>>> import numpy as np
>>> np.set_printoptions(suppress=True, linewidth=100)
>>> def tidy(a):
...     return np.round(a, 2) + 0
... 
>>> A = np.array([[1, 3, 1, 3, 1, 3],
...     [2, 0, 2, 0, 2, 0],
...     [0, 1, 0, 1, 0, 1],
...     [1, 3, 1, 3, 1, 3],
...     [2, 0, 2, 0, 2, 0],
...     [0, 1, 0, 1, 0, 1]])
>>> # columns 0 and 2 are equal
>>> Uu, s, VT = np.linalg.svd(A, full_matrices=False)
>>> tidy(VT @ VT.T)
array([[1., 0., 0., 0., 0., 0.],
       [0., 1., 0., 0., 0., 0.],
       [0., 0., 1., 0., 0., 0.],
       [0., 0., 0., 1., 0., 0.],
       [0., 0., 0., 0., 1., 0.],
       [0., 0., 0., 0., 0., 1.]])
>>> tidy(np.sqrt((s ** 2).sum())), tidy(np.linalg.norm(A))
(np.float64(9.49), np.float64(9.49))
>>> Uu.shape, s.shape, VT.shape
((6, 6), (6,), (6, 6))
>>> tidy(s / s[0])
array([1.  , 0.56, 0.  , 0.  , 0.  , 0.  ])
>>> Uu, s, VT = np.linalg.svd(A)
>>> tidy(s)
array([8.27, 4.64, 0.  , 0.  , 0.  , 0.  ])
>>> other = Uu[:, :2] @ np.diag(s[:2]) @ VT[:2]
>>> tidy(np.linalg.norm(A - other, 2)), tidy(s[2])
(np.float64(0.0), np.float64(0.0))
>>> tidy(other)
array([[1., 3., 1., 3., 1., 3.],
       [2., 0., 2., 0., 2., 0.],
       [0., 1., 0., 1., 0., 1.],
       [1., 3., 1., 3., 1., 3.],
       [2., 0., 2., 0., 2., 0.],
       [0., 1., 0., 1., 0., 1.]])
>>> tidy(np.linalg.norm(A - other) / np.linalg.norm(A))
np.float64(0.0)
>>> blk = np.stack([A, 3 * A, A[::-1]])
>>> blk.sum(axis=0)
array([[ 4, 13,  4, 13,  4, 13],
       [10,  0, 10,  0, 10,  0],
       [ 1,  7,  1,  7,  1,  7],
       [ 4, 13,  4, 13,  4, 13],
       [10,  0, 10,  0, 10,  0],
       [ 1,  7,  1,  7,  1,  7]])
>>> np.linalg.matrix_rank(blk)
array([2, 2, 2])
>>> np.linalg.matrix_rank(blk.reshape(3, -1))
np.int64(2)
>>> q, _ = np.linalg.qr(np.array([[-0.7, -0.4, 0.8], [-1.0, 1.0, 0.9], [-0.2, -0.6, -0.1]]))
>>> vals = np.array([-6, -2, 8])
>>> W0 = q @ np.diag(vals) @ q.T
>>> tidy(W0)
array([[-0.03, -3.21, -4.84],
       [-3.21, -4.03,  1.38],
       [-4.84,  1.38,  4.05]])
>>> x = np.array([1, 0, 3])
>>> target = W0 @ x
>>> b, lr = np.zeros(3), 1 / np.linalg.norm(W0, 2) ** 2
>>> for i in range(50):
...     b -= lr * W0.T @ (W0 @ b - target)
...     if i % 10 == 0: print(i, round(np.linalg.norm(W0 @ b - target), 2))
... 
0 5.26
10 2.35
20 1.23
30 0.65
40 0.34
>>> tidy(b)
array([0.94, 0.05, 2.94])
